% python3 -q
>>> import numpy as np
>>> np.set_printoptions(precision=2, suppress=True, linewidth=140)
>>> arr = np.array([[-1.9, 0.84, -1.56],
...     [1.05, -0.42, 0.8],
...     [-2.18, 0.85, -1.54],
...     [0.96, -0.37, 0.82],
...     [0.85, -0.42, 0.71],
...     [-1.95, 0.78, -1.57],
...     [1.99, -1.04, 1.62],
...     [0.96, -0.53, 1.06],
...     [0.29, 0.09, -0.15],
...     [0.86, -0.44, 0.74],
...     [2.03, -0.76, 1.55],
...     [1.06, -0.27, 0.86],
...     [-1.01, 0.53, -0.79],
...     [-0.9, 0.32, -0.75],
...     [0.91, -0.27, 0.98],
...     [-0.16, 0.04, 0.16],
...     [0.06, -0.08, 0.0],
...     [1.99, -0.92, 1.51],
...     [2.09, -0.77, 1.52],
...     [0.21, -0.1, 0.02]])
>>> [round(float(x), 2) for x in np.linalg.svd(arr, compute_uv=False)[:3]]
[8.15, 0.55, 0.4]
>>> round(np.log10(np.linalg.cond(arr)))
1
>>> np.linalg.matrix_rank(arr, rtol=0.1)
np.int64(1)
>>> W2 = arr[[6, 1]].astype(float)
>>> for _ in range(7):
...     labels = np.linalg.norm(arr[:, None] - W2, axis=-1).argmin(axis=1)
...     W2 = np.array([arr[labels == j].mean(axis=0) for j in range(2)])
... 
>>> labels
array([1, 0, 1, 0, 0, 1, 0, 0, 1, 0, 0, 0, 1, 1, 0, 1, 1, 0, 0, 1])
>>> W2
array([[ 1.34, -0.56,  1.11],
       [-0.84,  0.36, -0.69]])
>>> W2[1] - W2[0]
array([-2.18,  0.93, -1.79])
